$ ipython --no-banner

In [1]: import numpy as np

In [2]: np.set_printoptions(suppress=True, linewidth=160)

In [3]: other = np.array([[1, 1, 1, 2, 2, 1, 0], [1, 1, 0, 2, 2, 1, 2], [2, 1, 0, 1, 2, 1, 2]])

In [4]: A = other.T @ other

In [5]: A
Out[5]: 
array([[ 6,  4,  1,  6,  8,  4,  6],
       [ 4,  3,  1,  5,  6,  3,  4],
       [ 1,  1,  1,  2,  2,  1,  0],
       [ 6,  5,  2,  9, 10,  5,  6],
       [ 8,  6,  2, 10, 12,  6,  8],
       [ 4,  3,  1,  5,  6,  3,  4],
       [ 6,  4,  0,  6,  8,  4,  8]])

In [6]: other = A[0, 0] * A[1:] - np.outer(A[1:, 0], A[0])

In [7]: other
Out[7]: 
array([[ 0,  2,  2,  6,  4,  2,  0],
       [ 0,  2,  5,  6,  4,  2, -6],
       [ 0,  6,  6, 18, 12,  6,  0],
       [ 0,  4,  4, 12,  8,  4,  0],
       [ 0,  2,  2,  6,  4,  2,  0],
       [ 0,  0, -6,  0,  0,  0, 12]])

In [8]: np.round(A[:, 0] / A[0, 0], 2)
Out[8]: array([1.  , 0.67, 0.17, 1.  , 1.33, 0.67, 1.  ])

In [9]: np.linalg.matrix_rank(other), np.linalg.matrix_rank(A)
Out[9]: (np.int64(2), np.int64(3))

In [10]: other = A / np.linalg.norm(A, axis=1, keepdims=True)

In [11]: C2 = other @ other.T

In [12]: C2.round(2)
Out[12]: 
array([[1.  , 1.  , 0.87, 0.99, 1.  , 1.  , 0.99],
       [1.  , 1.  , 0.9 , 1.  , 1.  , 1.  , 0.98],
       [0.87, 0.9 , 1.  , 0.92, 0.9 , 0.9 , 0.8 ],
       [0.99, 1.  , 0.92, 1.  , 1.  , 1.  , 0.97],
       [1.  , 1.  , 0.9 , 1.  , 1.  , 1.  , 0.98],
       [1.  , 1.  , 0.9 , 1.  , 1.  , 1.  , 0.98],
       [0.99, 0.98, 0.8 , 0.97, 0.98, 0.98, 1.  ]])

In [13]: round(np.degrees(np.arccos(np.clip(C2[3, 5], -1, 1))), 2)
Out[13]: np.float64(3.9)

In [14]: (C2 - 2 * np.eye(7)).round(6).argmax(axis=1)
Out[14]: array([1, 4, 3, 1, 1, 1, 0])

In [15]: np.round(np.linalg.norm(other, axis=1), 2)
Out[15]: array([1., 1., 1., 1., 1., 1., 1.])
